% python3 -q
>>> import numpy as np
>>> np.set_printoptions(suppress=True, linewidth=200)
>>> tidy = lambda a: np.round(a, 3) + 0
>>> feats = np.loadtxt("sample18.csv", delimiter=",")
>>> tidy(feats)
array([[ 1.554,  2.222,  0.18 , -1.271],
       [ 0.   ,  0.453,  2.722,  1.177],
       [ 0.863, -1.8  ,  1.134, -1.931],
       [-2.417,  0.785,  0.521, -1.507]])
>>> u = np.array([-3, -2, -1])
>>> tidy(np.polyval(u, feats[2]))
array([-4.961, -7.122, -7.129, -8.321])
>>> np.allclose(feats @ feats.T, feats.T @ feats)
True
>>> np.linalg.determinant(feats)
Traceback (most recent call last):
  File "<python-input-8>", line 1, in <module>
    np.linalg.determinant(feats)
    ^^^^^^^^^^^^^^^^^^^^^
AttributeError: module 'numpy.linalg' has no attribute 'determinant'
>>> tidy(np.sort(np.abs(np.linalg.eigvals(feats))))
array([3., 3., 3., 3.])
>>> tidy(feats.reshape(-1, 2))
array([[ 1.554,  2.222],
       [ 0.18 , -1.271],
       [ 0.   ,  0.453],
       [ 2.722,  1.177],
       [ 0.863, -1.8  ],
       [ 1.134, -1.931],
       [-2.417,  0.785],
       [ 0.521, -1.507]])
>>> tidy(feats.reshape(2, -1))
array([[ 1.554,  2.222,  0.18 , -1.271,  0.   ,  0.453,  2.722,  1.177],
       [ 0.863, -1.8  ,  1.134, -1.931, -2.417,  0.785,  0.521, -1.507]])
>>> t3 = feats.reshape(4, 2, -1)
>>> tidy(np.swapaxes(t3, 1, 2)[2])
array([[ 0.863,  1.134],
       [-1.8  , -1.931]])
>>> tidy(t3.sum(axis=1))
array([[ 1.734,  0.951],
       [ 2.722,  1.63 ],
       [ 1.997, -3.731],
       [-1.896, -0.721]])
>>> tidy(t3[:, 0])
array([[ 1.554,  2.222],
       [ 0.   ,  0.453],
       [ 0.863, -1.8  ],
       [-2.417,  0.785]])
>>> x = np.array([1, 3, 5, 0])
>>> np.linalg.norm(feats @ x) <= np.linalg.norm(feats, 2) * np.linalg.norm(x) + 1e-9
np.True_
>>> np.sign((feats @ x).round(6))
array([1., 1., 1., 1.])
>>> out = np.array([[0.3, 0.2, 1.5],
...     [0.7, -0.4, 1.7],
...     [-2.9, -0.6, -1.6],
...     [2.0, 1.0, -1.4]])
>>> Z = np.array([[0.1, -0.4, 1.1, -0.9],
...     [-0.9, -1.3, 2.2, 0.2],
...     [-1.7, -0.4, 1.9, 1.7]])
>>> W0 = out @ Z
>>> tidy(W0)
array([[-2.7 , -0.98,  3.62,  2.32],
       [-2.46, -0.44,  3.12,  2.18],
       [ 2.97,  2.58, -7.55, -0.23],
       [ 1.68, -1.54,  1.74, -3.98]])
>>> left, sigma, VT = np.linalg.svd(W0)
>>> V = VT[:(sigma > 1e-8).sum()]
>>> rng = np.random.default_rng(827679)
>>> x = W0[3] + 2 * W0[2] + rng.integers(2) * np.eye(4)[1]
>>> x
array([  7.62,   4.62, -13.36,  -4.44])
>>> tidy(V.T @ V)
array([[ 0.329, -0.05 , -0.269, -0.382],
       [-0.05 ,  0.996, -0.02 , -0.029],
       [-0.269, -0.02 ,  0.892, -0.153],
       [-0.382, -0.029, -0.153,  0.783]])
>>> np.allclose(V.T @ V @ x, x)
False
>>> tidy(np.linalg.norm(x - V.T @ V @ x))
np.float64(0.061)
>>> tidy(np.diag(V.T @ V))
array([0.329, 0.996, 0.892, 0.783])
>>> [round(float(x), 3) for x in np.linalg.svd(W0, compute_uv=False)[:3]]
[10.58, 5.662, 0.264]
>>> tidy(np.linalg.norm(W0, 2) / np.linalg.norm(W0))
np.float64(0.881)
>>> m1 = np.array([[4, 5, 1], [4, 14, 10]])
>>> m1
array([[ 4,  5,  1],
       [ 4, 14, 10]])
>>> out = m1[0, 0] * m1[1:] - np.outer(m1[1:, 0], m1[0])
>>> out
array([[ 0, 36, 36]])
>>> np.flatnonzero(~out.round(6).any(axis=1))
array([], dtype=int64)
>>> proj = np.triu(np.array([[-3, -3, 3, -1], [0, -2, -3, 2], [0, -3, -1, -3], [3, 3, 0, 0]]), 1) + np.eye(4)
>>> out = proj @ feats @ np.linalg.inv(proj)
>>> np.linalg.matrix_rank(out)
np.int64(4)
>>> tidy(np.trace(out)), tidy(np.trace(feats))
(np.float64(1.634), np.float64(1.634))
>>> out = m1 / np.sqrt((m1 ** 2).mean(axis=1, keepdims=True))
>>> np.linalg.matrix_rank(m1 - m1.mean(axis=1, keepdims=True))
np.int64(2)
>>> np.linalg.matrix_rank(out) == np.linalg.matrix_rank(m1)
np.True_
>>> tidy(out[1])
array([0.392, 1.373, 0.981])
>>> tidy(np.linalg.norm(m1, axis=0))
array([ 5.657, 14.866, 10.05 ])
>>> tidy(np.linalg.norm(m1, "nuc"))
np.float64(21.879)
>>> m1[0] @ m1[1]
np.int64(96)
>>> tidy(np.linalg.norm(m1[0], 1)), tidy(np.linalg.norm(m1[0], np.inf))
(np.float64(10.0), np.float64(5.0))
>>> tidy(np.linalg.norm(m1[0] - m1[1]))
np.float64(12.728)
>>> arr = np.load("mat.npy")
>>> arr
array([[ 0,  2, -3],
       [ 0,  0,  0],
       [ 0,  0,  0]])
>>> # triangular: eigenvalues sit on the diagonal
>>> arr @ arr
array([[0, 0, 0],
       [0, 0, 0],
       [0, 0, 0]])
>>> try:
...     np.linalg.inv(arr)
... except np.linalg.LinAlgError as e:
...     print(repr(e))
... 
LinAlgError('Singular matrix')
>>> np.linalg.matrix_power(arr - np.diag(np.diag(arr)), 3)
array([[0, 0, 0],
       [0, 0, 0],
       [0, 0, 0]])
>>> left, sigma, VT = np.linalg.svd(arr)
>>> V = VT[:(sigma > 1e-8).sum()]
>>> x = arr[1] + 4 * arr[0] + rng.integers(2) * np.eye(3)[0]
>>> x
array([  0.,   8., -12.])
>>> np.linalg.matrix_rank(np.vstack([arr, x]))
np.int64(1)
>>> np.allclose(V.T @ V @ x, x)
True
>>> tidy(np.diag(V.T @ V))
array([0.   , 0.308, 0.692])
>>> tidy(np.linalg.norm(x - V.T @ V @ x))
np.float64(0.0)
>>> np.linalg.lstsq(arr[:-1].T, arr[-1])[2]
np.int32(1)
>>> try:
...     np.linalg.inv(arr)
... except np.linalg.LinAlgError as e:
...     print(e)
... 
Singular matrix
>>> np.abs(np.diag(np.linalg.qr(arr)[1])) > 1e-9
array([False, False, False])
>>> E = np.loadtxt("block8.csv", delimiter=",")
>>> E
array([[ 6.,  0.,  8.],
       [ 6.,  5., 14.],
       [ 6.,  0.,  4.],
       [ 6.,  2., 11.],
       [ 6.,  0.,  4.],
       [ 6.,  5., 14.],
       [ 6.,  1., 10.],
       [ 6.,  1., 10.],
       [ 6.,  4., 13.],
       [ 6.,  0.,  6.],
       [ 6.,  3., 12.]])
>>> # rows 2 and 4 are equal
>>> out = E / np.sqrt((E ** 2).mean(axis=1, keepdims=True))
>>> np.linalg.matrix_rank(out) == np.linalg.matrix_rank(E)
np.True_
>>> np.linalg.matrix_rank(E - E.mean(axis=1, keepdims=True))
np.int64(2)
>>> tidy(np.linalg.norm(out, axis=1))
array([1.732, 1.732, 1.732, 1.732, 1.732, 1.732, 1.732, 1.732, 1.732, 1.732, 1.732])
>>> tidy(E - E.mean(axis=1, keepdims=True))
array([[ 1.333, -4.667,  3.333],
       [-2.333, -3.333,  5.667],
       [ 2.667, -3.333,  0.667],
       [-0.333, -4.333,  4.667],
       [ 2.667, -3.333,  0.667],
       [-2.333, -3.333,  5.667],
       [ 0.333, -4.667,  4.333],
       [ 0.333, -4.667,  4.333],
       [-1.667, -3.667,  5.333],
       [ 2.   , -4.   ,  2.   ],
       [-1.   , -4.   ,  5.   ]])
>>> M = np.loadtxt("test8.csv", delimiter=",")
>>> tidy(M)
array([[-4.173, -1.438, -2.349],
       [-1.947, -1.475,  4.363],
       [-1.947,  4.556,  0.671]])
>>> x = np.array([-4, 3, -4])
>>> y = M @ x
>>> tidy(y)
array([ 21.775, -14.086,  18.773])
>>> tidy(np.linalg.solve(M, y))
array([-4.,  3., -4.])
>>> tidy(np.linalg.solve(M, y + M[:, 1]))
array([-4.,  4., -4.])
>>> tidy(np.linalg.solve(M, M[:, 0]))
array([1., 0., 0.])
>>> u = np.array([1, -3, 3, 1])
>>> out = feats + np.outer(u, np.eye(4)[0])
>>> np.linalg.matrix_rank(np.linalg.inv(out) - np.linalg.inv(feats), tol=1e-8)
np.int64(1)
>>> np.linalg.matrix_rank(out - feats)
np.int64(1)
>>> out = np.array([[0.8, -1.1], [0.3, 0.7], [0.2, 0.3]])
>>> Z = np.array([[0.1, 0.5, -0.1], [0.5, -1.7, 1.6]])
>>> A = out @ Z
>>> tidy(A)
array([[-0.47,  2.27, -1.84],
       [ 0.38, -1.04,  1.09],
       [ 0.17, -0.41,  0.46]])
>>> tidy(np.abs(np.linalg.eigvals(A)).max())
np.float64(1.289)
>>> tidy(np.sort(np.abs(np.linalg.eigvals(A))))
array([0.   , 0.239, 1.289])
>>> np.linalg.determinant(A)
Traceback (most recent call last):
  File "<python-input-95>", line 1, in <module>
    np.linalg.determinant(A)
    ^^^^^^^^^^^^^^^^^^^^^
AttributeError: module 'numpy.linalg' has no attribute 'determinant'
>>> A.inv()
Traceback (most recent call last):
  File "<python-input-96>", line 1, in <module>
    A.inv()
    ^^^^^
AttributeError: 'numpy.ndarray' object has no attribute 'inv'
>>> out = A / np.sqrt((A ** 2).mean(axis=1, keepdims=True))
>>> tidy(np.linalg.norm(out, axis=1))
array([1.732, 1.732, 1.732])
>>> tidy(A - A.mean(axis=1, keepdims=True))
array([[-0.457,  2.283, -1.827],
       [ 0.237, -1.183,  0.947],
       [ 0.097, -0.483,  0.387]])
>>> np.linalg.matrix_rank(out) == np.linalg.matrix_rank(A)
np.True_
>>> z = rng.permutation(3)
>>> z
array([2, 0, 1])
>>> out = A[z][:, z]
>>> tidy(out)
array([[ 0.46,  0.17, -0.41],
       [-1.84, -0.47,  2.27],
       [ 1.09,  0.38, -1.04]])
>>> np.allclose(out, A)
False
>>> tidy(np.sort(np.abs(np.linalg.eigvals(out))))
array([0.   , 0.239, 1.289])
>>> tidy(np.linalg.det(out)), tidy(np.linalg.det(A[z]))
(np.float64(0.0), np.float64(0.0))
>>> def softmax(z):
...     e = np.exp(z - z.max(axis=-1, keepdims=True))
...     return e / e.sum(axis=-1, keepdims=True)
... 
>>> tidy(softmax(W0[0] + 2))
array([0.001, 0.008, 0.779, 0.212])
>>> tidy(softmax(W0).sum(axis=1))
array([1., 1., 1., 1.])
>>> S = W0 @ W0.T / np.sqrt(4)
>>> tidy(softmax(S))
array([[0.84 , 0.16 , 0.   , 0.   ],
       [0.794, 0.206, 0.   , 0.   ],
       [0.   , 0.   , 1.   , 0.   ],
       [0.   , 0.   , 0.   , 1.   ]])
>>> tidy(softmax(S)[0] @ W0)
array([-2.662, -0.893,  3.54 ,  2.298])
>>> left, sigma, VT = np.linalg.svd(A)
>>> tidy(sigma)
array([3.395, 0.232, 0.   ])
>>> out = left[:, :2] @ np.diag(sigma[:2]) @ VT[:2]
>>> tidy(np.linalg.norm(A - out, 2)), tidy(sigma[2])
(np.float64(0.0), np.float64(0.0))
>>> tidy(np.abs(A - out).max())
np.float64(0.0)
>>> out = np.array([[5]])
>>> Z = np.array([[1, 2, 2], [3, 0, 2], [1, 3, 0]])
>>> mat = np.block([[out, np.zeros((1, 3))], [np.zeros((3, 1)), Z]])
>>> mat
array([[5., 0., 0., 0.],
       [0., 1., 2., 2.],
       [0., 3., 0., 2.],
       [0., 1., 3., 0.]])
>>> tidy(np.linalg.det(mat))
np.float64(80.0)
>>> (np.linalg.matrix_power((mat != 0) + (mat.T != 0) + np.eye(4), 4) > 0).astype(int)
array([[1, 0, 0, 0],
       [0, 1, 1, 1],
       [0, 1, 1, 1],
       [0, 1, 1, 1]])
>>> np.flatnonzero(np.linalg.matrix_power((mat != 0) + (mat.T != 0) + np.eye(4), 4)[3])
array([1, 2, 3])
>>> z = rng.permutation(4)
>>> out = mat[:, z] * rng.choice([-1, 1], 4)
>>> out
array([[ 5., -0.,  0.,  0.],
       [ 0., -2.,  2.,  1.],
       [ 0., -2.,  0.,  3.],
       [ 0., -0.,  3.,  1.]])
>>> left, _, VT = np.linalg.svd(mat.T @ out)
>>> tidy(left @ VT)
array([[ 1.,  0.,  0.,  0.],
       [ 0.,  0.,  0.,  1.],
       [ 0.,  0.,  1.,  0.],
       [ 0., -1.,  0.,  0.]])
